% python3 -q
>>> import numpy as np
>>> import numpy.linalg as la
>>> np.set_printoptions(precision=3, suppress=True, linewidth=160, sign=" ")
>>> def tidy(a):
...     return np.round(a, 3) + 0
... 
>>> r0 = np.array([1, 3, 1, 1, 0, 1, 0, 2]) + 0.5
>>> F = np.outer(r0, r0) / (r0 @ r0)
>>> tidy(F)
array([[ 0.08 ,  0.188,  0.08 ,  0.08 ,  0.027,  0.08 ,  0.027,  0.134],
       [ 0.188,  0.438,  0.188,  0.188,  0.062,  0.188,  0.062,  0.312],
       [ 0.08 ,  0.188,  0.08 ,  0.08 ,  0.027,  0.08 ,  0.027,  0.134],
       [ 0.08 ,  0.188,  0.08 ,  0.08 ,  0.027,  0.08 ,  0.027,  0.134],
       [ 0.027,  0.062,  0.027,  0.027,  0.009,  0.027,  0.009,  0.045],
       [ 0.08 ,  0.188,  0.08 ,  0.08 ,  0.027,  0.08 ,  0.027,  0.134],
       [ 0.027,  0.062,  0.027,  0.027,  0.009,  0.027,  0.009,  0.045],
       [ 0.134,  0.312,  0.134,  0.134,  0.045,  0.134,  0.045,  0.223]])
>>> # row 2 repeats row 0
>>> np.abs(np.diag(la.qr(F)[1])) > 1e-9
array([ True, False, False, False, False, False, False, False])
>>> tidy(F @ la.pinv(F) @ F)
array([[ 0.08 ,  0.188,  0.08 ,  0.08 ,  0.027,  0.08 ,  0.027,  0.134],
       [ 0.188,  0.438,  0.188,  0.188,  0.062,  0.188,  0.062,  0.313],
       [ 0.08 ,  0.188,  0.08 ,  0.08 ,  0.027,  0.08 ,  0.027,  0.134],
       [ 0.08 ,  0.188,  0.08 ,  0.08 ,  0.027,  0.08 ,  0.027,  0.134],
       [ 0.027,  0.062,  0.027,  0.027,  0.009,  0.027,  0.009,  0.045],
       [ 0.08 ,  0.188,  0.08 ,  0.08 ,  0.027,  0.08 ,  0.027,  0.134],
       [ 0.027,  0.062,  0.027,  0.027,  0.009,  0.027,  0.009,  0.045],
       [ 0.134,  0.313,  0.134,  0.134,  0.045,  0.134,  0.045,  0.223]])
>>> print(tidy(np.trace(la.pinv(F) @ F)))
1.0
>>> left, sv, Vh = la.svd(F)
>>> np.argmax(sv[:-1] / (sv[1:] + 1e-6)) + 1
np.int64(1)
>>> print(tidy(sv))
[ 1.  0.  0.  0.  0.  0.  0.  0.]
>>> out = left[:, :1] @ np.diag(sv[:1]) @ Vh[:1]
>>> print(tidy(la.norm(F - out) / la.norm(F)))
0.0
>>> tidy(out)
array([[ 0.08 ,  0.188,  0.08 ,  0.08 ,  0.027,  0.08 ,  0.027,  0.134],
       [ 0.187,  0.438,  0.188,  0.188,  0.062,  0.188,  0.062,  0.312],
       [ 0.08 ,  0.188,  0.08 ,  0.08 ,  0.027,  0.08 ,  0.027,  0.134],
       [ 0.08 ,  0.188,  0.08 ,  0.08 ,  0.027,  0.08 ,  0.027,  0.134],
       [ 0.027,  0.063,  0.027,  0.027,  0.009,  0.027,  0.009,  0.045],
       [ 0.08 ,  0.188,  0.08 ,  0.08 ,  0.027,  0.08 ,  0.027,  0.134],
       [ 0.027,  0.063,  0.027,  0.027,  0.009,  0.027,  0.009,  0.045],
       [ 0.134,  0.312,  0.134,  0.134,  0.045,  0.134,  0.045,  0.223]])
>>> tidy(np.abs(F - out).max())
np.float64(0.0)
>>> tidy(la.norm(F - out, 2)), tidy(sv[1])
(np.float64(0.0), np.float64(0.0))
>>> tidy(out - out[0])
array([[ 0.   ,  0.   ,  0.   ,  0.   ,  0.   ,  0.   ,  0.   ,  0.   ],
       [ 0.107,  0.25 ,  0.107,  0.107,  0.036,  0.107,  0.036,  0.179],
       [ 0.   ,  0.   ,  0.   ,  0.   ,  0.   ,  0.   ,  0.   ,  0.   ],
       [ 0.   ,  0.   ,  0.   ,  0.   ,  0.   ,  0.   ,  0.   ,  0.   ],
       [-0.054, -0.125, -0.054, -0.054, -0.018, -0.054, -0.018, -0.089],
       [ 0.   ,  0.   ,  0.   ,  0.   ,  0.   ,  0.   ,  0.   ,  0.   ],
       [-0.054, -0.125, -0.054, -0.054, -0.018, -0.054, -0.018, -0.089],
       [ 0.054,  0.125,  0.054,  0.054,  0.018,  0.054,  0.018,  0.089]])
>>> tidy(out.sum(axis=0))
array([ 0.696,  1.625,  0.696,  0.696,  0.232,  0.696,  0.232,  1.161])
>>> out.shape
(8, 8)
>>> tidy(out.sum(axis=1))
array([ 0.696,  1.625,  0.696,  0.696,  0.232,  0.696,  0.232,  1.161])
>>> tidy(np.diff(out, axis=0))
array([[ 0.107,  0.25 ,  0.107,  0.107,  0.036,  0.107,  0.036,  0.179],
       [-0.107, -0.25 , -0.107, -0.107, -0.036, -0.107, -0.036, -0.179],
       [ 0.   ,  0.   ,  0.   ,  0.   ,  0.   ,  0.   ,  0.   ,  0.   ],
       [-0.054, -0.125, -0.054, -0.054, -0.018, -0.054, -0.018, -0.089],
       [ 0.054,  0.125,  0.054,  0.054,  0.018,  0.054,  0.018,  0.089],
       [-0.054, -0.125, -0.054, -0.054, -0.018, -0.054, -0.018, -0.089],
       [ 0.107,  0.25 ,  0.107,  0.107,  0.036,  0.107,  0.036,  0.179]])
>>> tidy(out.mean(axis=0))
array([ 0.087,  0.203,  0.087,  0.087,  0.029,  0.087,  0.029,  0.145])
>>> tidy(la.norm(out))
np.float64(1.0)
>>> print(np.count_nonzero(out))
64
>>> la.matrix_rank(out)
np.int64(1)
>>> tidy(np.abs(out).max())
np.float64(0.438)
>>> np.unravel_index(np.abs(out).argmax(), out.shape)
(np.int64(1), np.int64(1))
>>> left, sv, Vh = la.svd(F)
>>> evecs = Vh[:(sv > 1e-8).sum()]
>>> rng = np.random.default_rng(472729)
>>> vec = F[2] + 4 * F[0] + rng.integers(2) * np.eye(8)[2]
>>> tidy(vec)
array([ 0.402,  0.938,  0.402,  0.402,  0.134,  0.402,  0.134,  0.67 ])
>>> tidy(la.norm(vec - evecs.T @ evecs @ vec))
np.float64(0.0)
>>> la.matrix_rank(np.vstack([F, vec]))
np.int64(1)
>>> tidy(evecs.T @ evecs)
array([[ 0.08 ,  0.188,  0.08 ,  0.08 ,  0.027,  0.08 ,  0.027,  0.134],
       [ 0.188,  0.438,  0.188,  0.188,  0.063,  0.188,  0.063,  0.313],
       [ 0.08 ,  0.188,  0.08 ,  0.08 ,  0.027,  0.08 ,  0.027,  0.134],
       [ 0.08 ,  0.188,  0.08 ,  0.08 ,  0.027,  0.08 ,  0.027,  0.134],
       [ 0.027,  0.063,  0.027,  0.027,  0.009,  0.027,  0.009,  0.045],
       [ 0.08 ,  0.188,  0.08 ,  0.08 ,  0.027,  0.08 ,  0.027,  0.134],
       [ 0.027,  0.063,  0.027,  0.027,  0.009,  0.027,  0.009,  0.045],
       [ 0.134,  0.313,  0.134,  0.134,  0.045,  0.134,  0.045,  0.223]])
>>> r0 = np.array([-2, -2, -2])
>>> np.cross(F[0, :3], F[5, :3])
array([ 0.,  0.,  0.])
>>> tidy(np.convolve(F[0], r0))
array([-0.161, -0.536, -0.696, -0.696, -0.375, -0.375, -0.268, -0.482, -0.321, -0.268])
>>> tidy(np.array([np.convolve(row, r0, "same") for row in F]))
array([[-0.536, -0.696, -0.696, -0.375, -0.375, -0.268, -0.482, -0.321],
       [-1.25 , -1.625, -1.625, -0.875, -0.875, -0.625, -1.125, -0.75 ],
       [-0.536, -0.696, -0.696, -0.375, -0.375, -0.268, -0.482, -0.321],
       [-0.536, -0.696, -0.696, -0.375, -0.375, -0.268, -0.482, -0.321],
       [-0.179, -0.232, -0.232, -0.125, -0.125, -0.089, -0.161, -0.107],
       [-0.536, -0.696, -0.696, -0.375, -0.375, -0.268, -0.482, -0.321],
       [-0.179, -0.232, -0.232, -0.125, -0.125, -0.089, -0.161, -0.107],
       [-0.893, -1.161, -1.161, -0.625, -0.625, -0.446, -0.804, -0.536]])
